$ python -q
>>> import numpy as np
>>> from numpy import linalg as LA
>>> np.set_printoptions(suppress=True, linewidth=140)
>>> def rd(a):
...     return np.round(a, 2) + 0
... 
>>> A2 = np.array([[2, 0], [3, 3], [0, 3]])
>>> C = np.array([[-8, -5, -1, 1, -6], [4, -3, -1, -6, -2]])
>>> M = A2 @ C
>>> print(M)
[[-16 -10  -2   2 -12]
 [-12 -24  -6 -15 -24]
 [ 12  -9  -3 -18  -6]]
>>> print(LA.lstsq(M[:-1].T, M[-1])[2])
2
>>> print(rd(np.trace(LA.pinv(M) @ M)))
2.0
>>> print(np.allclose(M[:-1].T @ LA.lstsq(M[:-1].T, M[-1])[0], M[-1]))
True
>>> try:
...     LA.inv(M)
... except LA.LinAlgError as e:
...     print(e)
... 
Last 2 dimensions of the array must be square
>>> A = np.load("test15.npy")
>>> print(A)
[[0 1 1 0 0]
 [0 0 0 0 2]
 [0 0 0 0 2]
 [0 0 0 0 1]
 [0 0 0 0 0]]
>>> rng = np.random.default_rng(214056)
>>> A2 = A + rng.integers(-2, 3, (5, 2)) @ rng.integers(-2, 3, (2, 5))
>>> print(A2)
[[-2 -1  1 -2  4]
 [ 0  4  0  6 -2]
 [-3  1  0  3  4]
 [ 0 -4  0 -6  5]
 [-1 -1  0 -1  2]]
>>> print(LA.matrix_rank(A2 - A, tol=1e-8))
2
>>> print(np.abs(A2 - A).sum(axis=1))
[10 14  9 14  5]
>>> left, s, Vh = LA.svd(A)
>>> print(np.argmax(s[:-1] / (s[1:] + 1e-6)) + 1)
2
>>> A2 = left[:, :2] @ np.diag(s[:2]) @ Vh[:2]
>>> print(LA.matrix_rank(A, rtol=0.05))
2
>>> print(LA.matrix_rank(A2))
2
>>> print(rd(LA.norm(A - A2, 2)), s[2])
0.0 0.0
>>> print(rd(np.abs(A - A2).max()))
0.0
>>> print(rd(LA.norm(A - A2) / LA.norm(A)))
0.0
>>> print(rd(LA.norm(A, 2) / LA.norm(A)))
0.9
>>> print(LA.cond(A) > 100)
True
>>> print(LA.matrix_rank(A, rtol=0.1))
2
>>> print(np.argsort(-LA.norm(A, axis=0).round(6), kind="stable")[:3])
[4 1 2]
>>> idx = rng.permutation(5)
>>> print(idx)
[0 4 1 2 3]
>>> A2 = A[idx][:, idx]
>>> print(np.allclose(A2, A))
False
>>> print(A2)
[[0 0 1 1 0]
 [0 0 0 0 0]
 [0 2 0 0 0]
 [0 2 0 0 0]
 [0 1 0 0 0]]
>>> print(rd(np.sort(np.abs(LA.eigvals(A2)))))
[0. 0. 0. 0. 0.]
>>> left, s, Vh = LA.svd(M)
>>> evecs = Vh[:(s > 1e-8).sum()]
>>> x0 = M[2] + -1 * M[1] + rng.integers(2) * np.eye(5)[1]
>>> print(x0)
[24. 16.  3. -3. 18.]
>>> print(rd(LA.norm(x0 - evecs.T @ evecs @ x0)))
0.79
>>> print(rd(evecs.T @ evecs))
[[ 0.68  0.14  0.01 -0.37  0.25]
 [ 0.14  0.37  0.1   0.27  0.36]
 [ 0.01  0.1   0.03  0.09  0.09]
 [-0.37  0.27  0.09  0.55  0.18]
 [ 0.25  0.36  0.09  0.18  0.38]]
